% ipython --no-banner

In [1]: import numpy as np

In [2]: np.set_printoptions(suppress=True, linewidth=160)

In [3]: rng = np.random.default_rng(7369)

In [4]: F = np.array([[-3, -1, 1, 5, 2, 5, -4, 0, -5, 4, -5, -1],
   ...:     [-3, -1, -5, 0, 4, -4, 1, 3, -4, 4, -5, 2],
   ...:     [-3, -2, -1, -2, 5, 1, -5, 1, 4, 0, -4, 3],
   ...:     [3, 4, 4, 0, 2, 0, -3, 0, 1, -5, -1, -5],
   ...:     [-2, 0, 0, -4, 5, -4, -5, 2, -5, 1, 3, 1],
   ...:     [-3, -5, -3, 5, 4, 4, 0, -3, -1, 3, -1, 4]]) * (rng.random((6, 12)) < 0.3)

In [5]: F
Out[5]: 
array([[ 0,  0,  1,  0,  2,  0,  0,  0,  0,  0,  0,  0],
       [ 0,  0,  0,  0,  4,  0,  0,  0,  0,  0,  0,  2],
       [ 0,  0, -1,  0,  0,  0,  0,  0,  0,  0,  0,  3],
       [ 0,  0,  0,  0,  0,  0,  0,  0,  1, -5, -1,  0],
       [ 0,  0,  0, -4,  5,  0, -5,  0,  0,  0,  0,  0],
       [-3, -5,  0,  5,  0,  4,  0,  0,  0,  3,  0,  4]])

In [6]: def softmax(z):
   ...:     e = np.exp(z - z.max(axis=-1, keepdims=True))
   ...:     return e / e.sum(axis=-1, keepdims=True)
   ...: 

In [7]: np.round(softmax(F[5]), 2) + 0
Out[7]: array([0.  , 0.  , 0.  , 0.52, 0.  , 0.19, 0.  , 0.  , 0.  , 0.07, 0.  , 0.19])

In [8]: np.round(softmax(F).sum(axis=1), 2)
Out[8]: array([1., 1., 1., 1., 1., 1.])

In [9]: att = F @ F.T / np.sqrt(12)

In [10]: softmax(att).round(6).argmax(axis=1)
Out[10]: array([4, 1, 5, 3, 4, 5])

In [11]: np.round(softmax(att + np.triu(np.full(att.shape, -np.inf), 1)), 2) + 0
Out[11]: 
array([[1.  , 0.  , 0.  , 0.  , 0.  , 0.  ],
       [0.03, 0.97, 0.  , 0.  , 0.  , 0.  ],
       [0.03, 0.23, 0.74, 0.  , 0.  , 0.  ],
       [0.  , 0.  , 0.  , 1.  , 0.  , 0.  ],
       [0.  , 0.  , 0.  , 0.  , 1.  , 0.  ],
       [0.  , 0.  , 0.  , 0.  , 0.  , 1.  ]])

In [12]: np.round(softmax(att)[5] @ F, 2) + 0
Out[12]: array([-3., -5.,  0.,  5.,  0.,  4.,  0.,  0.,  0.,  3.,  0.,  4.])

In [13]: M2 = F / np.sqrt((F ** 2).mean(axis=1, keepdims=True))

In [14]: np.linalg.matrix_rank(M2) == np.linalg.matrix_rank(F)
Out[14]: np.True_

In [15]: A = np.load("case3.npy")

In [16]: A
Out[16]: 
array([[-10.09,  62.86,  -9.29, -90.43,  -0.73],
       [ -9.16,  60.55, -11.05, -92.14,   1.08],
       [-10.98,  59.42, -11.52, -92.65,   1.11],
       [-10.28,  60.59, -11.27, -89.  ,   0.19],
       [ -9.64,  59.05,  -8.94, -88.96,  -0.24],
       [-11.6 ,  60.41, -10.48, -88.41,   0.37],
       [-10.64,  61.51, -10.89, -91.85,   0.39],
       [ -8.63,  60.2 , -10.71, -92.37,  -0.45],
       [ -9.37,  59.23, -10.64, -91.  ,  -1.93],
       [-11.52,  60.63, -10.75, -89.48,  -1.4 ],
       [-10.67,  60.51, -10.61, -89.44,  -1.43],
       [ -9.24,  60.09, -10.54, -88.52,   0.02],
       [ -9.14,  60.12,  -8.49, -90.23,   0.61],
       [ -9.65,  60.5 ,  -9.9 , -87.68,  -0.8 ],
       [-10.38,  60.32,  -9.98, -91.91,  -0.51],
       [-10.5 ,  61.22, -11.82, -90.23,  -1.05],
       [ -8.42,  62.29, -10.6 , -89.  ,  -1.13],
       [-10.57,  59.9 ,  -9.96, -89.58,   0.72],
       [-10.09,  60.31, -10.49, -90.43,   1.15],
       [-11.01,  59.8 ,  -9.3 , -88.4 ,  -0.9 ]])

In [17]: cen = (A - A.mean(axis=0)) / A.std(axis=0)

In [18]: np.argwhere(np.abs(cen) > 2)
Out[18]: 
array([[ 0,  1],
       [12,  2]])

In [19]: np.round(cen.std(axis=0), 2)
Out[19]: array([1., 1., 1., 1., 1.])

In [20]: coef = np.linalg.lstsq(np.delete(cen, 1, axis=1), cen[:, 1])[0]

In [21]: np.abs(coef).argmax()
Out[21]: np.int64(3)

In [22]: np.round(softmax(A[6] + -3), 2) + 0
Out[22]: array([0., 1., 0., 0., 0.])

In [23]: np.round(softmax(10 * A[6]), 2) + 0
Out[23]: array([0., 1., 0., 0., 0.])

In [24]: softmax(A).sum(axis=1)
Out[24]: array([1., 1., 1., 1., 1., 1., 1., 1., 1., 1., 1., 1., 1., 1., 1., 1., 1., 1., 1., 1.])

In [25]: att = A @ A.T / np.sqrt(5)

In [26]: np.round(softmax(att)[6] @ A, 2)
Out[26]: array([-10.64,  61.51, -10.89, -91.85,   0.39])

In [27]: softmax(att).round(6).argmax(axis=1)
Out[27]: array([6, 6, 6, 6, 6, 6, 6, 6, 6, 6, 6, 6, 6, 6, 6, 6, 6, 6, 6, 6])

In [28]: np.argsort(-np.linalg.norm(A, axis=0).round(6), kind="stable")[:3]
Out[28]: array([3, 1, 2])

In [29]: np.linalg.matrix_rank(A, rtol=0.1)
Out[29]: np.int64(1)

In [30]: [round(float(x), 2) for x in np.linalg.svd(A, compute_uv=False)[:3]]
Out[30]: [489.56, 5.37, 4.16]

In [31]: np.round(np.abs(np.linalg.svd(A)[2][-1]), 2)
Out[31]: array([0.42, 0.26, 0.75, 0.21, 0.4 ])

In [32]: cen = A - A.mean(axis=0)

In [33]: vecs = np.linalg.svd(cen)[2][:1]

In [34]: M2 = cen - cen @ vecs.T @ vecs

In [35]: np.round(np.cov(cen @ vecs.T, rowvar=False), 2)
Out[35]: np.float64(2.43)

In [36]: np.round(np.diag(vecs.T @ vecs), 2) + 0
Out[36]: array([0.01, 0.  , 0.05, 0.88, 0.06])

In [37]: data = 3 * np.eye(14) + np.eye(14, k=1)

In [38]: data
Out[38]: 
array([[3., 1., 0., 0., 0., 0., 0., 0., 0., 0., 0., 0., 0., 0.],
       [0., 3., 1., 0., 0., 0., 0., 0., 0., 0., 0., 0., 0., 0.],
       [0., 0., 3., 1., 0., 0., 0., 0., 0., 0., 0., 0., 0., 0.],
       [0., 0., 0., 3., 1., 0., 0., 0., 0., 0., 0., 0., 0., 0.],
       [0., 0., 0., 0., 3., 1., 0., 0., 0., 0., 0., 0., 0., 0.],
       [0., 0., 0., 0., 0., 3., 1., 0., 0., 0., 0., 0., 0., 0.],
       [0., 0., 0., 0., 0., 0., 3., 1., 0., 0., 0., 0., 0., 0.],
       [0., 0., 0., 0., 0., 0., 0., 3., 1., 0., 0., 0., 0., 0.],
       [0., 0., 0., 0., 0., 0., 0., 0., 3., 1., 0., 0., 0., 0.],
       [0., 0., 0., 0., 0., 0., 0., 0., 0., 3., 1., 0., 0., 0.],
       [0., 0., 0., 0., 0., 0., 0., 0., 0., 0., 3., 1., 0., 0.],
       [0., 0., 0., 0., 0., 0., 0., 0., 0., 0., 0., 3., 1., 0.],
       [0., 0., 0., 0., 0., 0., 0., 0., 0., 0., 0., 0., 3., 1.],
       [0., 0., 0., 0., 0., 0., 0., 0., 0., 0., 0., 0., 0., 3.]])

In [39]: z = rng.permutation(14)

In [40]: z
Out[40]: array([ 7, 13, 12,  0, 11,  5,  1,  9,  8,  3,  2,  6, 10,  4])

In [41]: M2 = data[z][:, z]

In [42]: np.round(np.sort(np.abs(np.linalg.eigvals(M2))), 2)
Out[42]: array([3., 3., 3., 3., 3., 3., 3., 3., 3., 3., 3., 3., 3., 3.])

In [43]: np.round(softmax(data).sum(axis=1), 2)
Out[43]: array([1., 1., 1., 1., 1., 1., 1., 1., 1., 1., 1., 1., 1., 1.])

In [44]: np.round(softmax(10 * data[13]), 2) + 0
Out[44]: array([0., 0., 0., 0., 0., 0., 0., 0., 0., 0., 0., 0., 0., 1.])

In [45]: np.round(softmax(data[13]), 2)
Out[45]: array([0.03, 0.03, 0.03, 0.03, 0.03, 0.03, 0.03, 0.03, 0.03, 0.03, 0.03, 0.03, 0.03, 0.61])

In [46]: att = data @ data.T / np.sqrt(14)

In [47]: np.round(softmax(att)[13] @ data, 2)
Out[47]: array([0.12, 0.16, 0.16, 0.16, 0.16, 0.16, 0.16, 0.16, 0.16, 0.16, 0.16, 0.16, 0.3 , 1.4 ])

In [48]: softmax(att).round(6).argmax(axis=1)
Out[48]: array([ 0,  1,  2,  3,  4,  5,  6,  7,  8,  9, 10, 11, 12, 13])

In [49]: q, _ = np.linalg.qr(np.array([[0.9, 1.6, -0.6, -1.2, 0.0],
    ...:     [-0.8, 1.2, 0.3, 0.0, -0.6],
    ...:     [1.4, 0.0, -0.2, -0.2, 0.3],
    ...:     [-0.5, -1.7, -1.6, 1.2, -0.4],
    ...:     [0.8, 1.1, 0.4, 0.0, -0.7],
    ...:     [-0.4, 0.3, -0.5, -1.0, -0.8]]))

In [50]: m1 = q @ q.T

In [51]: m1.round(2) + 0
Out[51]: 
array([[ 0.94,  0.14,  0.17,  0.  , -0.08,  0.03],
       [ 0.14,  0.68, -0.4 ,  0.01,  0.19, -0.07],
       [ 0.17, -0.4 ,  0.51,  0.01,  0.23, -0.09],
       [ 0.  ,  0.01,  0.01,  1.  ,  0.  ,  0.  ],
       [-0.08,  0.19,  0.23,  0.  ,  0.89,  0.04],
       [ 0.03, -0.07, -0.09,  0.  ,  0.04,  0.98]])

In [52]: np.allclose(m1 @ m1.T, m1.T @ m1)
Out[52]: True

In [53]: np.round(np.linalg.det(m1), 2)
Out[53]: np.float64(0.0)

In [54]: np.round(np.sort(np.abs(np.linalg.eigvals(m1))), 2) + 0
Out[54]: array([0., 1., 1., 1., 1., 1.])

In [55]: np.allclose(m1, m1.T)
Out[55]: True

In [56]: round(np.trace(m1), 2)
Out[56]: np.float64(5.0)

In [57]: np.round((m1 + m1.T) / 2, 2) + 0
Out[57]: 
array([[ 0.94,  0.14,  0.17,  0.  , -0.08,  0.03],
       [ 0.14,  0.68, -0.4 ,  0.01,  0.19, -0.07],
       [ 0.17, -0.4 ,  0.51,  0.01,  0.23, -0.09],
       [ 0.  ,  0.01,  0.01,  1.  ,  0.  ,  0.  ],
       [-0.08,  0.19,  0.23,  0.  ,  0.89,  0.04],
       [ 0.03, -0.07, -0.09,  0.  ,  0.04,  0.98]])

In [58]: np.round(np.linalg.matrix_power(m1, 4), 2) + 0
Out[58]: 
array([[ 0.94,  0.14,  0.17,  0.  , -0.08,  0.03],
       [ 0.14,  0.68, -0.4 ,  0.01,  0.19, -0.07],
       [ 0.17, -0.4 ,  0.51,  0.01,  0.23, -0.09],
       [ 0.  ,  0.01,  0.01,  1.  ,  0.  ,  0.  ],
       [-0.08,  0.19,  0.23,  0.  ,  0.89,  0.04],
       [ 0.03, -0.07, -0.09,  0.  ,  0.04,  0.98]])

In [59]: np.round(m1 @ m1, 2) + 0
Out[59]: 
array([[ 0.94,  0.14,  0.17,  0.  , -0.08,  0.03],
       [ 0.14,  0.68, -0.4 ,  0.01,  0.19, -0.07],
       [ 0.17, -0.4 ,  0.51,  0.01,  0.23, -0.09],
       [ 0.  ,  0.01,  0.01,  1.  ,  0.  ,  0.  ],
       [-0.08,  0.19,  0.23,  0.  ,  0.89,  0.04],
       [ 0.03, -0.07, -0.09,  0.  ,  0.04,  0.98]])
